% python3 -q
>>> import numpy as np
>>> from numpy import linalg as LA
>>> np.set_printoptions(precision=2, suppress=True, linewidth=160, sign=" ")
>>> E = np.loadtxt("test15.csv", delimiter=",")
>>> E
array([[ 2.38,  0.92, -1.06],
       [-0.12,  1.97, -0.74],
       [ 0.66, -0.05,  1.76]])
>>> np.poly(E)
array([ 1.  , -6.11, 13.12, -9.28])
>>> round(float(LA.det(E[::-1])), 2)
-9.28
>>> np.round(np.einsum("ii->", E), 2)
np.float64(6.11)
>>> E - E[0]
array([[ 0.  ,  0.  ,  0.  ],
       [-2.5 ,  1.05,  0.32],
       [-1.72, -0.97,  2.82]])
>>> E[3]
Traceback (most recent call last):
  File "<python-input-9>", line 1, in <module>
    E[3]
    ~^^^
IndexError: index 3 is out of bounds for axis 0 with size 3
>>> round(LA.norm(E), 2)
np.float64(3.95)
>>> np.abs(E).max()
np.float64(2.38)
>>> (E - E.T) / 2
array([[ 0.  ,  0.52, -0.86],
       [-0.52,  0.  , -0.34],
       [ 0.86,  0.34,  0.  ]])
>>> E @ E
array([[ 4.85,  4.05, -5.07],
       [-1.01,  3.81, -2.63],
       [ 2.74,  0.42,  2.44]])
>>> round(float(LA.det(E)), 2)
9.28
>>> LA.matrix_power(E, 3)
array([[  7.72,  12.71, -17.07],
       [ -4.6 ,   6.7 ,  -6.38],
       [  8.07,   3.23,   1.07]])
>>> np.allclose(E @ E.T, E.T @ E)
False
>>> np.sort(np.abs(LA.eigvals(E)))
array([ 1.49,  2.5 ,  2.5 ])
>>> round(float(np.trace(E)), 2)
6.11
>>> np.allclose(E, E.T)
False
>>> A2 = E / np.sqrt((E ** 2).mean(axis=1, keepdims=True))
>>> LA.matrix_rank(E - E.mean(axis=1, keepdims=True))
np.int64(2)
>>> A2[0]
array([ 1.49,  0.58, -0.66])
>>> E - E.mean(axis=1, keepdims=True)
array([[ 1.63,  0.17, -1.81],
       [-0.49,  1.6 , -1.11],
       [-0.13, -0.84,  0.97]])
>>> LA.norm(A2, axis=1)
array([ 1.73,  1.73,  1.73])
